$ python -q
>>> import numpy as np
>>> np.set_printoptions(suppress=True, linewidth=120)
>>> K = np.load("test16.npy")
>>> K
array([[ 0,  2,  0,  0, -1, -1,  1, -1,  2, -2],
       [-2,  0, -2, -2, -1,  3, -2,  2, -1, -1],
       [ 0,  2,  0, -1,  2,  0, -1,  0,  1,  1],
       [ 0,  2,  1,  0,  1,  0,  2,  0,  0,  0],
       [ 1,  1, -2, -1,  0,  3,  1,  1,  0, -2],
       [ 1, -3,  0,  0, -3,  0,  0, -1,  0, -3],
       [-1,  2,  1, -2, -1,  0,  0,  1, -2, -1],
       [ 1, -2,  0,  0, -1,  1, -1,  0, -3,  2],
       [-2,  1, -1,  0,  0,  0,  2,  3,  0,  0],
       [ 2,  1, -1,  0,  2,  3,  1, -2,  0,  0]])
>>> # antisymmetric, zero diagonal
>>> W = np.array([[3, 0, 3],
...     [2, 1, 3],
...     [0, 3, 3],
...     [2, 3, 0],
...     [3, 2, 1],
...     [2, 3, 2],
...     [3, 0, 2],
...     [1, 2, 1],
...     [2, 3, 1],
...     [1, 3, 0]])
>>> b = np.array([2, 0, 3])
>>> act = np.maximum(K @ W + b, 0)
>>> (act > 0).astype(int)
array([[1, 0, 1],
       [0, 0, 0],
       [1, 1, 1],
       [1, 1, 1],
       [1, 0, 1],
       [0, 0, 0],
       [0, 0, 1],
       [0, 0, 0],
       [1, 1, 1],
       [1, 1, 1]])
>>> np.linalg.matrix_rank(act)
np.int64(3)
>>> (act > 0).mean(axis=0)
array([0.6, 0.4, 0.7])
>>> cent = np.array([[-1, -3, 3], [-3, 3, -1], [2, 3, -1]])
>>> act @ cent
array([[ 13,  12,   6],
       [  0,   0,   0],
       [-17,  27,  11],
       [ -2,  27,  21],
       [ 11,  -3,  27],
       [  0,   0,   0],
       [ 14,  21,  -7],
       [  0,   0,   0],
       [-11,   3,  13],
       [-10,   3,  45]])
>>> W @ cent
array([[  3,   0,   6],
       [  1,   6,   2],
       [ -3,  18,  -6],
       [-11,   3,   3],
       [ -7,   0,   6],
       [ -7,   9,   1],
       [  1,  -3,   7],
       [ -5,   6,   0],
       [ -9,   6,   2],
       [-10,   6,   0]])
>>> left, sv, Vh = np.linalg.svd(K, full_matrices=False)
>>> round(float(np.sqrt((sv ** 2).sum())), 2), round(np.linalg.norm(K), 2)
(14.21, np.float64(14.21))
>>> np.round(sv / sv[0], 2)
array([1.  , 1.  , 0.83, 0.83, 0.51, 0.51, 0.16, 0.16, 0.05, 0.05])
>>> left.shape, sv.shape, Vh.shape
((10, 10), (10,), (10, 10))
>>> (sv > 1e-8).sum()
np.int64(10)
>>> np.round(np.cumsum(sv ** 2) / np.sum(sv ** 2), 2)
array([0.25, 0.51, 0.68, 0.85, 0.92, 0.99, 0.99, 1.  , 1.  , 1.  ])
>>> np.allclose(left * sv @ Vh, K)
True
>>> np.round(left.T @ left, 2) + 0
array([[1., 0., 0., 0., 0., 0., 0., 0., 0., 0.],
       [0., 1., 0., 0., 0., 0., 0., 0., 0., 0.],
       [0., 0., 1., 0., 0., 0., 0., 0., 0., 0.],
       [0., 0., 0., 1., 0., 0., 0., 0., 0., 0.],
       [0., 0., 0., 0., 1., 0., 0., 0., 0., 0.],
       [0., 0., 0., 0., 0., 1., 0., 0., 0., 0.],
       [0., 0., 0., 0., 0., 0., 1., 0., 0., 0.],
       [0., 0., 0., 0., 0., 0., 0., 1., 0., 0.],
       [0., 0., 0., 0., 0., 0., 0., 0., 1., 0.],
       [0., 0., 0., 0., 0., 0., 0., 0., 0., 1.]])
>>> sv.round(2)
array([7.15, 7.15, 5.94, 5.94, 3.63, 3.63, 1.18, 1.18, 0.35, 0.35])
>>> th = np.radians(72)
>>> Rm = np.eye(10)
>>> Rm[2, 2] = Rm[4, 4] = np.cos(th)
>>> Rm[2, 4], Rm[4, 2] = -np.sin(th), np.sin(th)
>>> Rm.round(2)
array([[ 1.  ,  0.  ,  0.  ,  0.  ,  0.  ,  0.  ,  0.  ,  0.  ,  0.  ,  0.  ],
       [ 0.  ,  1.  ,  0.  ,  0.  ,  0.  ,  0.  ,  0.  ,  0.  ,  0.  ,  0.  ],
       [ 0.  ,  0.  ,  0.31,  0.  , -0.95,  0.  ,  0.  ,  0.  ,  0.  ,  0.  ],
       [ 0.  ,  0.  ,  0.  ,  1.  ,  0.  ,  0.  ,  0.  ,  0.  ,  0.  ,  0.  ],
       [ 0.  ,  0.  ,  0.95,  0.  ,  0.31,  0.  ,  0.  ,  0.  ,  0.  ,  0.  ],
       [ 0.  ,  0.  ,  0.  ,  0.  ,  0.  ,  1.  ,  0.  ,  0.  ,  0.  ,  0.  ],
       [ 0.  ,  0.  ,  0.  ,  0.  ,  0.  ,  0.  ,  1.  ,  0.  ,  0.  ,  0.  ],
       [ 0.  ,  0.  ,  0.  ,  0.  ,  0.  ,  0.  ,  0.  ,  1.  ,  0.  ,  0.  ],
       [ 0.  ,  0.  ,  0.  ,  0.  ,  0.  ,  0.  ,  0.  ,  0.  ,  1.  ,  0.  ],
       [ 0.  ,  0.  ,  0.  ,  0.  ,  0.  ,  0.  ,  0.  ,  0.  ,  0.  ,  1.  ]])
>>> A2 = K @ Rm.T
>>> A2.round(2)
array([[ 0.  ,  2.  ,  0.95,  0.  , -0.31, -1.  ,  1.  , -1.  ,  2.  , -2.  ],
       [-2.  ,  0.  ,  0.33, -2.  , -2.21,  3.  , -2.  ,  2.  , -1.  , -1.  ],
       [ 0.  ,  2.  , -1.9 , -1.  ,  0.62,  0.  , -1.  ,  0.  ,  1.  ,  1.  ],
       [ 0.  ,  2.  , -0.64,  0.  ,  1.26,  0.  ,  2.  ,  0.  ,  0.  ,  0.  ],
       [ 1.  ,  1.  , -0.62, -1.  , -1.9 ,  3.  ,  1.  ,  1.  ,  0.  , -2.  ],
       [ 1.  , -3.  ,  2.85,  0.  , -0.93,  0.  ,  0.  , -1.  ,  0.  , -3.  ],
       [-1.  ,  2.  ,  1.26, -2.  ,  0.64,  0.  ,  0.  ,  1.  , -2.  , -1.  ],
       [ 1.  , -2.  ,  0.95,  0.  , -0.31,  1.  , -1.  ,  0.  , -3.  ,  2.  ],
       [-2.  ,  1.  , -0.31,  0.  , -0.95,  0.  ,  2.  ,  3.  ,  0.  ,  0.  ],
       [ 2.  ,  1.  , -2.21,  0.  , -0.33,  3.  ,  1.  , -2.  ,  0.  ,  0.  ]])
>>> np.round(np.abs(A2 - K).max(axis=0), 2)
array([0.  , 0.  , 2.85, 0.  , 2.33, 0.  , 0.  , 0.  , 0.  , 0.  ])
>>> np.allclose(K @ K.T, A2 @ A2.T)
True
